$ python -q
>>> import numpy as np
>>> np.set_printoptions(suppress=True, linewidth=140)
>>> def tidy(a):
...     return np.round(a, 2) + 0
... 
>>> J = np.array([[-2, 1, 0, -1, -1, 0, 0, 2, -1, -1],
...     [-2, 2, -1, 0, -2, 0, 1, 2, -2, 0],
...     [-1, 0, 1, 2, -1, 1, -2, 1, 0, -2],
...     [1, 2, 1, -1, 2, 0, 1, 0, 1, -2],
...     [-2, 2, -2, -1, -1, -2, 2, 2, -1, 0],
...     [-1, -1, 1, 2, -1, 0, -2, 1, -1, 0],
...     [-2, 0, 1, -2, -1, 0, 2, -2, -2, 1],
...     [2, 1, -2, -2, -2, 0, 0, 1, 0, -2],
...     [-2, 0, 2, 1, -1, 2, 0, 1, -1, 0],
...     [-1, -2, -2, -1, 0, -1, 0, 1, 1, 1]])
>>> print(J)
[[-2  1  0 -1 -1  0  0  2 -1 -1]
 [-2  2 -1  0 -2  0  1  2 -2  0]
 [-1  0  1  2 -1  1 -2  1  0 -2]
 [ 1  2  1 -1  2  0  1  0  1 -2]
 [-2  2 -2 -1 -1 -2  2  2 -1  0]
 [-1 -1  1  2 -1  0 -2  1 -1  0]
 [-2  0  1 -2 -1  0  2 -2 -2  1]
 [ 2  1 -2 -2 -2  0  0  1  0 -2]
 [-2  0  2  1 -1  2  0  1 -1  0]
 [-1 -2 -2 -1  0 -1  0  1  1  1]]
>>> r0, g = J[0], J[7]
>>> print(r0 @ g)
5
>>> p = (r0 @ g) / (r0 @ r0) * r0
>>> print(tidy(g - p))
[ 2.77  0.62 -2.   -1.62 -1.62  0.    0.    0.23  0.38 -1.62]
>>> print(tidy(np.linalg.norm(r0 + g) ** 2 + np.linalg.norm(r0 - g) ** 2))
70.0
>>> print(np.linalg.matrix_rank(np.outer(r0, g)))
1
>>> t3 = np.stack([J, 3 * J, J[::-1]])
>>> print(np.einsum("bij,cij->bc", t3, t3))
[[ 185  555    2]
 [ 555 1665    6]
 [   2    6  185]]
>>> print(t3.sum(axis=0))
[[ -9   2  -2  -5  -4  -1   0   9  -3  -3]
 [-10   8  -2   1  -9   2   4   9  -9   0]
 [ -2   1   2   6  -6   4  -8   5   0 -10]
 [  2   8   5  -6   7   0   6  -2   2  -7]
 [ -9   7  -7  -2  -5  -8   6   9  -5   0]
 [ -6  -2   2   7  -5  -2  -6   6  -5   0]
 [ -7   2   5  -9  -2   0   9  -8  -7   2]
 [  7   4  -7  -6  -9   1  -2   5   0 -10]
 [-10   2   7   4  -6   8   1   6  -6   0]
 [ -6  -7  -8  -5  -1  -4   0   6   3   3]]
>>> print((t3 @ J.T).shape)
(3, 10, 10)
>>> print(t3.shape)
(3, 10, 10)
>>> print(np.linalg.matrix_rank(t3))
[10 10 10]
>>> vec = np.array([0, -1, 0, 1, 0, 0, 2, -1, -2, -1])
>>> y = J @ vec
>>> b, lr = np.zeros(10), 1 / np.linalg.norm(J, 2) ** 2
>>> for i in range(300):
...     b -= lr * J.T @ (J @ b - y)
...     if i % 50 == 0: print(i, round(np.linalg.norm(J @ b - y), 2))
... 
0 4.72
50 0.75
100 0.58
150 0.5
200 0.45
250 0.41
>>> print(tidy(b))
[-0.23 -0.03  0.57  0.57 -0.82 -0.29  1.26 -1.17 -0.74 -0.12]
>>> rng = np.random.default_rng(0)
>>> lab = rng.permutation(10)
>>> M2 = J[:, lab] * rng.choice([-1, 1], 10)
>>> print(M2)
[[-1  0  0  2 -1  0 -1 -2  1  1]
 [-2  1 -1  2  0  0  0 -2  2  2]
 [-1 -2  1  1  2  1 -2 -1  0  0]
 [ 2  1  1  0 -1  0 -2  1 -1  2]
 [-1  2 -2  2 -1 -2  0 -2  1  2]
 [-1 -2  1  1  2  0  0 -1  1 -1]
 [-1  2  1 -2 -2  0  1 -2  2  0]
 [-2  0 -2  1 -2  0 -2  2  0  1]
 [-1  0  2  1  1  2  0 -2  1  0]
 [ 0  0 -2  1 -1 -1  1 -1 -1 -2]]
>>> Uu, _, VT = np.linalg.svd(J.T @ M2)
>>> print(lab)
[4 6 2 7 3 5 9 0 8 1]
>>> M2 = J / np.linalg.norm(J, axis=1, keepdims=True)
>>> gram = M2 @ M2.T
>>> print((np.abs(gram) > 0.9).astype(int))
[[1 0 0 0 0 0 0 0 0 0]
 [0 1 0 0 0 0 0 0 0 0]
 [0 0 1 0 0 0 0 0 0 0]
 [0 0 0 1 0 0 0 0 0 0]
 [0 0 0 0 1 0 0 0 0 0]
 [0 0 0 0 0 1 0 0 0 0]
 [0 0 0 0 0 0 1 0 0 0]
 [0 0 0 0 0 0 0 1 0 0]
 [0 0 0 0 0 0 0 0 1 0]
 [0 0 0 0 0 0 0 0 0 1]]
>>> print((gram - 2 * np.eye(10)).round(6).argmax(axis=1))
[1 0 5 7 1 2 1 4 2 4]
>>> print(np.argwhere(np.triu(np.abs(gram) > 0.95, 1)))
[]
>>> arr = np.load("block0.npy")
>>> print(arr)
[[0 0 0 1 0]
 [0 0 0 0 0]
 [0 0 0 0 1]
 [1 0 0 0 0]
 [0 0 1 0 0]]
>>> print(arr.T @ arr)
[[1 0 0 0 0]
 [0 0 0 0 0]
 [0 0 1 0 0]
 [0 0 0 1 0]
 [0 0 0 0 1]]
>>> print(arr @ arr.T)
[[1 0 0 0 0]
 [0 0 0 0 0]
 [0 0 1 0 0]
 [0 0 0 1 0]
 [0 0 0 0 1]]
>>> print([round(float(np.linalg.det(arr[:i, :i])), 2) + 0 for i in range(1, 6)])
[0.0, 0.0, 0.0, 0.0, 0.0]
>>> print(np.allclose(arr[:-1].T @ np.linalg.lstsq(arr[:-1].T, arr[-1])[0], arr[-1]))
False
>>> print(np.unique(arr.round(6), axis=0).shape)
(5, 5)
>>> print(tidy(arr @ np.linalg.pinv(arr) @ arr))
[[0. 0. 0. 1. 0.]
 [0. 0. 0. 0. 0.]
 [0. 0. 0. 0. 1.]
 [1. 0. 0. 0. 0.]
 [0. 0. 1. 0. 0.]]
>>> print(np.linalg.lstsq(arr[:-1].T, arr[-1])[2])
3
>>> w, vecs = np.linalg.eigh(arr)
>>> print(tidy(np.linalg.eigvalsh(arr + 3 * np.eye(5))))
[2. 2. 3. 4. 4.]
>>> print(tidy(np.linalg.eigvalsh(arr @ arr)))
[0. 1. 1. 1. 1.]
>>> print(tidy(vecs @ np.diag(w) @ vecs.T))
[[0. 0. 0. 1. 0.]
 [0. 0. 0. 0. 0.]
 [0. 0. 0. 0. 1.]
 [1. 0. 0. 0. 0.]
 [0. 0. 1. 0. 0.]]
>>> print(w)
[-1. -1.  0.  1.  1.]
>>> def softmax(z):
...     e = np.exp(z - z.max(axis=-1, keepdims=True))
...     return e / e.sum(axis=-1, keepdims=True)
... 
>>> print(tidy(softmax(arr).sum(axis=1)))
[1. 1. 1. 1. 1.]
>>> print(softmax(arr[1]))
[0.2 0.2 0.2 0.2 0.2]
>>> att = arr @ arr.T / np.sqrt(5)
>>> print(softmax(att)[1] @ arr)
[0.2 0.  0.2 0.2 0.2]
>>> print(tidy(softmax(att)))
[[0.28 0.18 0.18 0.18 0.18]
 [0.2  0.2  0.2  0.2  0.2 ]
 [0.18 0.18 0.28 0.18 0.18]
 [0.18 0.18 0.18 0.28 0.18]
 [0.18 0.18 0.18 0.18 0.28]]
>>> A = -1 * np.eye(10) + np.eye(10, k=1)
>>> print(A)
[[-1.  1.  0.  0.  0.  0.  0.  0.  0.  0.]
 [ 0. -1.  1.  0.  0.  0.  0.  0.  0.  0.]
 [ 0.  0. -1.  1.  0.  0.  0.  0.  0.  0.]
 [ 0.  0.  0. -1.  1.  0.  0.  0.  0.  0.]
 [ 0.  0.  0.  0. -1.  1.  0.  0.  0.  0.]
 [ 0.  0.  0.  0.  0. -1.  1.  0.  0.  0.]
 [ 0.  0.  0.  0.  0.  0. -1.  1.  0.  0.]
 [ 0.  0.  0.  0.  0.  0.  0. -1.  1.  0.]
 [ 0.  0.  0.  0.  0.  0.  0.  0. -1.  1.]
 [ 0.  0.  0.  0.  0.  0.  0.  0.  0. -1.]]
>>> r0 = np.array([4, 2, -2, -1, -1, -3, -2, 5, 5, 2])
>>> M2 = J + np.outer(r0, np.eye(10)[6])
>>> print(M2)
[[-2.  1.  0. -1. -1.  0.  4.  2. -1. -1.]
 [-2.  2. -1.  0. -2.  0.  3.  2. -2.  0.]
 [-1.  0.  1.  2. -1.  1. -4.  1.  0. -2.]
 [ 1.  2.  1. -1.  2.  0.  0.  0.  1. -2.]
 [-2.  2. -2. -1. -1. -2.  1.  2. -1.  0.]
 [-1. -1.  1.  2. -1.  0. -5.  1. -1.  0.]
 [-2.  0.  1. -2. -1.  0.  0. -2. -2.  1.]
 [ 2.  1. -2. -2. -2.  0.  5.  1.  0. -2.]
 [-2.  0.  2.  1. -1.  2.  5.  1. -1.  0.]
 [-1. -2. -2. -1.  0. -1.  2.  1.  1.  1.]]
